$ ipython --no-banner

In [1]: import numpy as np

In [2]: np.set_printoptions(precision=2, suppress=True, linewidth=160, sign=" ")

In [3]: data = np.array([[1, -1, -1, 1, 1, -1, -1, 1],
   ...:     [1, -1, 1, -1, 1, -1, 1, -1],
   ...:     [1, 1, 1, 1, 1, 1, 1, 1],
   ...:     [1, 1, -1, -1, -1, -1, 1, 1],
   ...:     [1, 1, 1, 1, -1, -1, -1, -1],
   ...:     [1, -1, -1, 1, -1, 1, 1, -1],
   ...:     [1, -1, 1, -1, -1, 1, -1, 1],
   ...:     [1, 1, -1, -1, 1, 1, -1, -1]])

In [4]: np.sort(np.abs(np.linalg.eigvals(data)))
Out[4]: array([ 2.83,  2.83,  2.83,  2.83,  2.83,  2.83,  2.83,  2.83])

In [5]: assert data == data.T
---------------------------------------------------------------------------
ValueError                                Traceback (most recent call last)
Cell In[5], line 1
----> 1 assert data == data.T

ValueError: The truth value of an array with more than one element is ambiguous. Use a.any() or a.all()

In [6]: np.linalg.determinant(data)
---------------------------------------------------------------------------
AttributeError                            Traceback (most recent call last)
Cell In[6], line 1
----> 1 np.linalg.determinant(data)

AttributeError: module 'numpy.linalg' has no attribute 'determinant'

In [7]: (data + data.T) / 2
Out[7]: 
array([[ 1.,  0.,  0.,  1.,  1.,  0.,  0.,  1.],
       [ 0., -1.,  1.,  0.,  1., -1.,  0.,  0.],
       [ 0.,  1.,  1.,  0.,  1.,  0.,  1.,  0.],
       [ 1.,  0.,  0., -1.,  0.,  0.,  0.,  0.],
       [ 1.,  1.,  1.,  0., -1., -1., -1.,  0.],
       [ 0., -1.,  0.,  0., -1.,  1.,  1.,  0.],
       [ 0.,  0.,  1.,  0., -1.,  1., -1.,  0.],
       [ 1.,  0.,  0.,  0.,  0.,  0.,  0., -1.]])

In [8]: (data - data.T) / 2
Out[8]: 
array([[ 0., -1., -1.,  0.,  0., -1., -1.,  0.],
       [ 1.,  0.,  0., -1.,  0.,  0.,  1., -1.],
       [ 1.,  0.,  0.,  1.,  0.,  1.,  0.,  1.],
       [ 0.,  1., -1.,  0., -1., -1.,  1.,  1.],
       [ 0.,  0.,  0.,  1.,  0.,  0.,  0., -1.],
       [ 1.,  0., -1.,  1.,  0.,  0.,  0., -1.],
       [ 1., -1.,  0., -1.,  0.,  0.,  0.,  1.],
       [ 0.,  1., -1., -1.,  1.,  1., -1.,  0.]])
